% python3 -q
>>> import numpy as np
>>> np.set_printoptions(suppress=True, linewidth=120)
>>> X = np.load("data.npy")
>>> print(X)
[[ 5  5  5  5  5  5]
 [ 5 10 10 10 10 10]
 [ 5 10 15 15 15 15]
 [ 5 10 15 20 20 20]
 [ 5 10 15 20 25 25]
 [ 5 10 15 20 25 30]]
>>> # symmetric, so the eigenvalues are real
>>> other = X / np.linalg.norm(X, axis=1, keepdims=True)
>>> G = other @ other.T
>>> print((G - 2 * np.eye(6)).round(6).argmax(axis=1))
[1 2 3 4 5 4]
>>> print((np.abs(G) > 0.9).astype(int))
[[1 1 1 1 1 0]
 [1 1 1 1 1 1]
 [1 1 1 1 1 1]
 [1 1 1 1 1 1]
 [1 1 1 1 1 1]
 [0 1 1 1 1 1]]
>>> print(round(float(np.degrees(np.arccos(np.clip(G[3, 2], -1, 1)))), 1))
7.4
>>> print(np.argwhere(np.triu(np.abs(G) > 0.95, 1)))
[[0 1]
 [0 2]
 [1 2]
 [1 3]
 [1 4]
 [2 3]
 [2 4]
 [2 5]
 [3 4]
 [3 5]
 [4 5]]
>>> print(X.sum(axis=1))
[ 30  55  75  90 100 105]
>>> print(np.linalg.matrix_rank(X))
6
>>> print(X @ X)
[[ 150  275  375  450  500  525]
 [ 275  525  725  875  975 1025]
 [ 375  725 1025 1250 1400 1475]
 [ 450  875 1250 1550 1750 1850]
 [ 500  975 1400 1750 2000 2125]
 [ 525 1025 1475 1850 2125 2275]]
>>> O, evecs = np.linalg.qr(X[:, :2])[0], np.linalg.qr(X[:, 2:])[0]
>>> sigma = np.linalg.svd(O.T @ evecs, compute_uv=False)
>>> print(sigma.round(1))
[1.  0.2]
>>> A = np.load("arr.npy")
>>> print(A)
[[ 19.4 -34.8  -9.8  11.7  -3.9   6.4  20.  -19.7]
 [ -6.    2.6  -3.8  -2.6  -3.5   2.5   1.7   9.3]
 [-24.3  20.1  11.9  14.  -11.9  12.6  -8.5  26.2]
 [  0.    2.3  -2.5  -6.3   1.9  -2.7  -0.5   1.1]
 [-20.3  20.1   8.3   5.3  -7.4   6.9  -8.7  22.6]
 [-10.5   7.9   1.1   1.7  -5.2   4.7  -1.7  13. ]
 [  7.3  -3.1  -4.7  -9.2   5.7  -6.5   0.9  -7.2]
 [ -1.2   4.3  -1.   -5.4   2.   -2.9  -2.    2. ]
 [  6.3  -8.4   0.4   4.9   0.4   0.9   3.   -8.1]
 [ -8.8  15.3   4.3  -4.7   1.2  -2.2  -8.8   9.3]
 [ -0.7   7.3  -1.4 -10.5   4.5  -6.3  -4.4   1.2]
 [  7.2   0.1  -1.   -8.7   7.6  -8.1  -2.7  -9.2]
 [ 20.5 -28.   -6.7   6.1   1.9   0.2  13.6 -23. ]
 [ -9.1  15.3   6.5  -1.5   0.7  -1.1  -9.4   8.5]
 [-20.2  31.1   8.3  -8.5   0.3  -2.8 -16.6  21.5]
 [ -1.4   4.1  -1.2  -5.2   1.7  -2.7  -2.2   1.9]
 [ -8.6  13.5   8.9   3.6  -0.4   0.7  -9.4   6.9]
 [  5.2  -4.2  -2.7  -3.3   2.6  -2.8   1.8  -5.8]
 [ 23.5 -20.7  -9.7 -10.2  10.8 -10.7   8.3 -26. ]
 [  7.1  -3.8  -9.  -14.4   5.7  -7.7   2.9  -5.8]]
>>> print([round(float(x), 1) for x in np.linalg.svd(A, compute_uv=False)[:3]])
[118.7, 51.2, 19.1]
>>> print(np.linalg.cond(A) > 100)
True
